$ ipython --no-banner

In [1]: import numpy as np

In [2]: np.set_printoptions(precision=3, suppress=True, linewidth=100, sign=" ")

In [3]: Y = np.array([[0, -2, 1], [2, -3, -1], [0, -3, -3]])

In [4]: Z = np.array([[2, 1, 2, 2], [0, 1, 1, 2], [2, 1, 2, 2], [2, 0, 0, 0]])

In [5]: K = np.block([[Y, np.zeros((3, 4))], [np.zeros((4, 3)), Z]])

In [6]: print(K)
[[ 0. -2.  1.  0.  0.  0.  0.]
 [ 2. -3. -1.  0.  0.  0.  0.]
 [ 0. -3. -3.  0.  0.  0.  0.]
 [ 0.  0.  0.  2.  1.  2.  2.]
 [ 0.  0.  0.  0.  1.  1.  2.]
 [ 0.  0.  0.  2.  1.  2.  2.]
 [ 0.  0.  0.  2.  0.  0.  0.]]

In [7]: U, sig, Vh = np.linalg.svd(K)

In [8]: print(sig.round(3) + 0)
[ 5.576  5.424  2.371  2.153  1.4    0.527  0.   ]

In [9]: Y = U[:, :6] @ np.diag(sig[:6]) @ Vh[:6]

In [10]: print(Y.round(3) + 0)
[[ 0. -2.  1.  0.  0.  0.  0.]
 [ 2. -3. -1.  0.  0.  0.  0.]
 [ 0. -3. -3.  0.  0.  0.  0.]
 [ 0.  0.  0.  2.  1.  2.  2.]
 [ 0.  0.  0.  0.  1.  1.  2.]
 [ 0.  0.  0.  2.  1.  2.  2.]
 [ 0.  0.  0.  2.  0.  0.  0.]]

In [11]: print(np.round(np.linalg.norm(K - Y, 2), 3), np.round(sig[6], 3))
0.0 0.0

In [12]: print(np.linalg.matrix_rank(K, rtol=0.05))
6

In [13]: rng = np.random.default_rng(241440)

In [14]: labels = rng.permutation(7)

In [15]: print(labels)
[ 1  0  2  4  3  5  6]

In [16]: Y = K[labels][:, labels]

In [17]: print(np.diag(Y))
[-3.  0. -3.  1.  2.  2.  0.]

In [18]: print(np.trace(Y))
-1.0

In [19]: print(np.allclose(Y, K))
False

In [20]: print(np.round(np.sort(np.abs(np.linalg.eigvals(Y))), 3) + 0)
[ 0.     0.     0.193  1.96   1.96   4.686  5.193]

In [21]: feats = np.load("arr.npy")

In [22]: print(feats)
[[ 9.  1.  5.  3.  5.  3.  7.  6.  0.  0.  0.]
 [ 3.  3.  4.  0.  9.  6.  0.  9.  9.  0.  0.]
 [ 6.  9.  2.  8.  7.  8.  2.  5.  9.  0.  0.]
 [ 8.  0.  9.  4.  0.  8.  1.  2.  7.  0.  0.]
 [ 6.  6.  8.  2.  8.  0.  6.  9.  2.  0.  0.]
 [ 0.  9.  7.  5.  8.  1.  6.  9.  2.  0.  0.]
 [ 8.  9.  9.  0.  9.  8.  5.  5.  3.  0.  0.]
 [ 6.  7.  7.  6.  9.  2.  0.  1.  6.  0.  0.]
 [ 6.  8.  7.  5.  6.  1.  0.  3.  6.  0.  0.]
 [ 0.  0.  0.  0.  0.  0.  0.  0.  0.  1.  3.]
 [ 0.  0.  0.  0.  0.  0.  0.  0.  0.  0.  0.]]

In [23]: print((np.linalg.matrix_power((feats != 0) + (feats.T != 0) + np.eye(11), 11) > 0).astype(int))
[[ 1  1  1  1  1  1  1  1  1  0  0]
 [ 1  1  1  1  1  1  1  1  1  0  0]
 [ 1  1  1  1  1  1  1  1  1  0  0]
 [ 1  1  1  1  1  1  1  1  1  0  0]
 [ 1  1  1  1  1  1  1  1  1  0  0]
 [ 1  1  1  1  1  1  1  1  1  0  0]
 [ 1  1  1  1  1  1  1  1  1  0  0]
 [ 1  1  1  1  1  1  1  1  1  0  0]
 [ 1  1  1  1  1  1  1  1  1  0  0]
 [ 0  0  0  0  0  0  0  0  0  1  1]
 [ 0  0  0  0  0  0  0  0  0  1  1]]

In [24]: print((feats != 0).astype(int))
[[ 1  1  1  1  1  1  1  1  0  0  0]
 [ 1  1  1  0  1  1  0  1  1  0  0]
 [ 1  1  1  1  1  1  1  1  1  0  0]
 [ 1  0  1  1  0  1  1  1  1  0  0]
 [ 1  1  1  1  1  0  1  1  1  0  0]
 [ 0  1  1  1  1  1  1  1  1  0  0]
 [ 1  1  1  0  1  1  1  1  1  0  0]
 [ 1  1  1  1  1  1  0  1  1  0  0]
 [ 1  1  1  1  1  1  0  1  1  0  0]
 [ 0  0  0  0  0  0  0  0  0  1  1]
 [ 0  0  0  0  0  0  0  0  0  0  0]]

In [25]: print(feats @ feats)
[[ 260.  219.  252.  140.  270.  168.  159.  207.  148.    0.    0.]
 [ 222.  291.  275.  188.  325.   92.  119.  236.  201.    0.    0.]
 [ 299.  290.  370.  195.  362.  195.  154.  320.  275.    0.    0.]
 [ 220.  240.  222.  199.  236.  155.  131.  201.  182.    0.    0.]
 [ 298.  277.  283.  170.  351.  202.  138.  251.  240.    0.    0.]
 [ 271.  280.  297.  161.  349.  219.  103.  252.  281.    0.    0.]
 [ 295.  346.  323.  199.  428.  211.  201.  366.  259.    0.    0.]
 [ 261.  217.  261.  162.  275.  174.  128.  264.  232.    0.    0.]
 [ 250.  207.  239.  159.  270.  175.  103.  237.  238.    0.    0.]
 [   0.    0.    0.    0.    0.    0.    0.    0.    0.    1.    3.]
 [   0.    0.    0.    0.    0.    0.    0.    0.    0.    0.    0.]]

In [26]: print(np.sort(np.linalg.eigvals(feats).real))
[-9.947 -7.532 -7.532 -1.058 -1.058  0.     1.     6.289  6.289  7.838 45.71 ]

In [27]: print(round(np.linalg.det(feats), 3))
0.0

In [28]: th = np.radians(135)

In [29]: Rm = np.eye(11)

In [30]: Rm[1, 1] = Rm[3, 3] = np.cos(th)

In [31]: Rm[1, 3], Rm[3, 1] = -np.sin(th), np.sin(th)

In [32]: print(Rm)
[[ 1.     0.     0.     0.     0.     0.     0.     0.     0.     0.     0.   ]
 [ 0.    -0.707  0.    -0.707  0.     0.     0.     0.     0.     0.     0.   ]
 [ 0.     0.     1.     0.     0.     0.     0.     0.     0.     0.     0.   ]
 [ 0.     0.707  0.    -0.707  0.     0.     0.     0.     0.     0.     0.   ]
 [ 0.     0.     0.     0.     1.     0.     0.     0.     0.     0.     0.   ]
 [ 0.     0.     0.     0.     0.     1.     0.     0.     0.     0.     0.   ]
 [ 0.     0.     0.     0.     0.     0.     1.     0.     0.     0.     0.   ]
 [ 0.     0.     0.     0.     0.     0.     0.     1.     0.     0.     0.   ]
 [ 0.     0.     0.     0.     0.     0.     0.     0.     1.     0.     0.   ]
 [ 0.     0.     0.     0.     0.     0.     0.     0.     0.     1.     0.   ]
 [ 0.     0.     0.     0.     0.     0.     0.     0.     0.     0.     1.   ]]

In [33]: Y = feats @ Rm.T

In [34]: print(round(float(np.linalg.det(Rm)), 3), round(np.trace(Rm), 3))
1.0 7.586

In [35]: print(np.allclose(feats @ feats.T, Y @ Y.T))
True

In [36]: print(np.allclose(np.linalg.norm(feats, axis=1), np.linalg.norm(Y, axis=1)))
True

In [37]: print(np.abs(Y - feats).max(axis=0))
[  0.     21.021   0.      7.293   0.      0.      0.      0.      0.      0.      0.   ]

In [38]: print(np.linalg.svd(feats, compute_uv=False), np.linalg.svd(Y, compute_uv=False))
[ 47.596  14.716  12.458   9.983   7.346   6.878   5.733   3.162   2.817   0.348   0.   ] [ 47.596  14.716  12.458   9.983   7.346   6.878   5.733   3.162   2.817   0.348   0.   ]

In [39]: labels = rng.permutation(11)

In [40]: print(labels)
[  9  10   4   7   5   8   6   0   3   1   2]

In [41]: Y = Rm[labels][:, labels]

In [42]: print(np.sort(np.abs(np.linalg.eigvals(Y))))
[ 1.  1.  1.  1.  1.  1.  1.  1.  1.  1.  1.]

In [43]: print(np.allclose(Y, Rm))
False

In [44]: print(np.diag(Y))
[ 1.     1.     1.     1.     1.     1.     1.     1.    -0.707 -0.707  1.   ]

In [45]: print(round(np.trace(Y), 3))
7.586

In [46]: print(np.round(feats @ np.linalg.pinv(feats) @ feats, 3) + 0)
[[ 9.  1.  5.  3.  5.  3.  7.  6.  0.  0.  0.]
 [ 3.  3.  4.  0.  9.  6.  0.  9.  9.  0.  0.]
 [ 6.  9.  2.  8.  7.  8.  2.  5.  9.  0.  0.]
 [ 8.  0.  9.  4.  0.  8.  1.  2.  7.  0.  0.]
 [ 6.  6.  8.  2.  8.  0.  6.  9.  2.  0.  0.]
 [ 0.  9.  7.  5.  8.  1.  6.  9.  2.  0.  0.]
 [ 8.  9.  9.  0.  9.  8.  5.  5.  3.  0.  0.]
 [ 6.  7.  7.  6.  9.  2.  0.  1.  6.  0.  0.]
 [ 6.  8.  7.  5.  6.  1.  0.  3.  6.  0.  0.]
 [ 0.  0.  0.  0.  0.  0.  0.  0.  0.  1.  3.]
 [ 0.  0.  0.  0.  0.  0.  0.  0.  0.  0.  0.]]

In [47]: np.linalg.inv(feats)
LinAlgError: Singular matrix


In [48]: print(np.round(np.trace(np.linalg.pinv(feats) @ feats), 3))
10.0

In [49]: print(np.abs(np.diag(np.linalg.qr(feats)[1])) > 1e-9)
[ True  True  True  True  True  True  True  True  True  True False]

In [50]: print(np.unique(feats.round(6), axis=0).shape)
(11, 11)

In [51]: print(np.trace(feats))
40.0

In [52]: print(np.round(np.abs(np.linalg.eigvals(feats)).max(), 3))
45.71

In [53]: print((feats + feats.T) / 2)
[[ 9.   2.   5.5  5.5  5.5  1.5  7.5  6.   3.   0.   0. ]
 [ 2.   3.   6.5  0.   7.5  7.5  4.5  8.   8.5  0.   0. ]
 [ 5.5  6.5  2.   8.5  7.5  7.5  5.5  6.   8.   0.   0. ]
 [ 5.5  0.   8.5  4.   1.   6.5  0.5  4.   6.   0.   0. ]
 [ 5.5  7.5  7.5  1.   8.   4.   7.5  9.   4.   0.   0. ]
 [ 1.5  7.5  7.5  6.5  4.   1.   7.   5.5  1.5  0.   0. ]
 [ 7.5  4.5  5.5  0.5  7.5  7.   5.   2.5  1.5  0.   0. ]
 [ 6.   8.   6.   4.   9.   5.5  2.5  1.   4.5  0.   0. ]
 [ 3.   8.5  8.   6.   4.   1.5  1.5  4.5  6.   0.   0. ]
 [ 0.   0.   0.   0.   0.   0.   0.   0.   0.   1.   1.5]
 [ 0.   0.   0.   0.   0.   0.   0.   0.   0.   1.5  0. ]]

In [54]: print(feats @ feats)
[[ 260.  219.  252.  140.  270.  168.  159.  207.  148.    0.    0.]
 [ 222.  291.  275.  188.  325.   92.  119.  236.  201.    0.    0.]
 [ 299.  290.  370.  195.  362.  195.  154.  320.  275.    0.    0.]
 [ 220.  240.  222.  199.  236.  155.  131.  201.  182.    0.    0.]
 [ 298.  277.  283.  170.  351.  202.  138.  251.  240.    0.    0.]
 [ 271.  280.  297.  161.  349.  219.  103.  252.  281.    0.    0.]
 [ 295.  346.  323.  199.  428.  211.  201.  366.  259.    0.    0.]
 [ 261.  217.  261.  162.  275.  174.  128.  264.  232.    0.    0.]
 [ 250.  207.  239.  159.  270.  175.  103.  237.  238.    0.    0.]
 [   0.    0.    0.    0.    0.    0.    0.    0.    0.    1.    3.]
 [   0.    0.    0.    0.    0.    0.    0.    0.    0.    0.    0.]]

In [55]: np.linalg.determinant(feats)
AttributeError: module 'numpy.linalg' has no attribute 'determinant'


In [56]: m1 = np.loadtxt("case8.csv", delimiter=",")

In [57]: print(m1)
[[ 1.     0.5    0.25   0.125  0.062  0.031  0.016  0.008  0.004]
 [ 0.5    1.     0.5    0.25   0.125  0.062  0.031  0.016  0.008]
 [ 0.25   0.5    1.     0.5    0.25   0.125  0.062  0.031  0.016]
 [ 0.125  0.25   0.5    1.     0.5    0.25   0.125  0.062  0.031]
 [ 0.062  0.125  0.25   0.5    1.     0.5    0.25   0.125  0.062]
 [ 0.031  0.062  0.125  0.25   0.5    1.     0.5    0.25   0.125]
 [ 0.016  0.031  0.062  0.125  0.25   0.5    1.     0.5    0.25 ]
 [ 0.008  0.016  0.031  0.062  0.125  0.25   0.5    1.     0.5  ]
 [ 0.004  0.008  0.016  0.031  0.062  0.125  0.25   0.5    1.   ]]

In [58]: r0 = np.array([2, 0, 3, 2, 0, 3, 2, 3, 0])

In [59]: Y = m1 + np.outer(r0, np.eye(9)[0])

In [60]: print(round(float(np.linalg.det(Y) / np.linalg.det(m1)), 3), round(1 + np.linalg.solve(m1, r0)[0], 3))
3.665 3.665

In [61]: print(np.linalg.matrix_rank(np.linalg.inv(Y) - np.linalg.inv(m1), tol=1e-8))
1

In [62]: print(np.linalg.matrix_rank(Y - m1))
1

In [63]: labels = rng.permutation(9)

In [64]: print(labels)
[ 3  6  5  1  2  7  4  0  8]

In [65]: Y = m1[labels][:, labels]

In [66]: print(np.allclose(Y, m1))
False

In [67]: print(np.diag(Y))
[ 1.  1.  1.  1.  1.  1.  1.  1.  1.]

In [68]: print(round(np.linalg.det(Y), 3), round(float(np.linalg.det(m1[labels])), 3))
0.1 -0.1

In [69]: r0 = np.array([-3, 2, 2, -1, 3, 0, -1, -1])

In [70]: g = np.array([1, 1, 1, 2, 2, 1, 3])

In [71]: X = np.outer(r0, g)

In [72]: print(X)
[[-3 -3 -3 -6 -6 -3 -9]
 [ 2  2  2  4  4  2  6]
 [ 2  2  2  4  4  2  6]
 [-1 -1 -1 -2 -2 -1 -3]
 [ 3  3  3  6  6  3  9]
 [ 0  0  0  0  0  0  0]
 [-1 -1 -1 -2 -2 -1 -3]
 [-1 -1 -1 -2 -2 -1 -3]]

In [73]: print(round(np.linalg.norm(X, 2) / np.linalg.norm(X), 3))
1.0

In [74]: print(np.linalg.matrix_rank(X, rtol=0.1))
1

In [75]: print(np.argsort(-np.linalg.norm(X, axis=0).round(6), kind="stable")[:3])
[ 6  3  4]

In [76]: print([round(float(x), 3) for x in np.linalg.svd(X, compute_uv=False)[:3]])
[24.678, 0.0, 0.0]

In [77]: r = np.linalg.matrix_rank(X)

In [78]: print(r)
1

In [79]: null = np.linalg.svd(X)[2][r:].T

In [80]: print([int(np.linalg.matrix_rank(X[:i])) for i in range(1, len(X) + 1)])
[1, 1, 1, 1, 1, 1, 1, 1]

In [81]: vec = np.array([1, 0, 2, 1, 0, 1, 0])

In [82]: h = np.maximum(X @ vec, 0)

In [83]: print(X.T @ h)
[ 102  102  102  204  204  102  306]
